In [1]: import numpy as np

In [2]: from numpy import linalg as LA

In [3]: np.set_printoptions(precision=3, suppress=True, linewidth=160)

In [4]: def rnd(a):
   ...:     return np.round(a, 3) + 0
   ...: 

In [5]: feats = np.array([[0.4, 0.5, 0.4], [0.3, -1.1, 0.8], [0.8, -0.2, 1.0]])

In [6]: feats[:, 0] *= 10

In [7]: print(feats)
[[ 4.   0.5  0.4]
 [ 3.  -1.1  0.8]
 [ 8.  -0.2  1. ]]

In [8]: M2 = np.array([[5, 2, 4], [2, 1, 5], [2, 0, 2]])

In [9]: print(np.einsum("ik,kj->ji", feats, M2))
[[21.8 14.4 41.6]
 [ 8.5  4.9 15.8]
 [19.3  8.1 33. ]]

In [10]: print(np.vstack([feats, M2.T]).shape)
(6, 3)

In [11]: print(feats @ M2)
[[21.8  8.5 19.3]
 [14.4  4.9  8.1]
 [41.6 15.8 33. ]]

In [12]: print(rnd(np.einsum("ij,ij->i", feats, feats)))
[16.41 10.85 65.04]

In [13]: print(np.einsum("ik,kj->ij", feats, M2))
[[21.8  8.5 19.3]
 [14.4  4.9  8.1]
 [41.6 15.8 33. ]]

In [14]: hat = np.triu(np.array([[-2, -1, -1], [-1, 3, -3], [-1, 0, -2]]), 1) + np.eye(3)

In [15]: M2 = hat @ feats @ LA.inv(hat)

In [16]: print(rnd(LA.det(M2)))
1.22

In [17]: print(rnd(np.trace(M2)), np.trace(feats))
3.9 3.9

In [18]: print(M2)
[[ -7.   -5.2 -24. ]
 [-21.  -21.5 -87.7]
 [  8.    7.8  32.4]]

In [19]: print(LA.matrix_rank(M2))
3

In [20]: print(rnd(hat @ feats - feats @ hat))
[[-11.    5.3   3.7]
 [-24.    3.6  -3.3]
 [  0.    8.    7.4]]
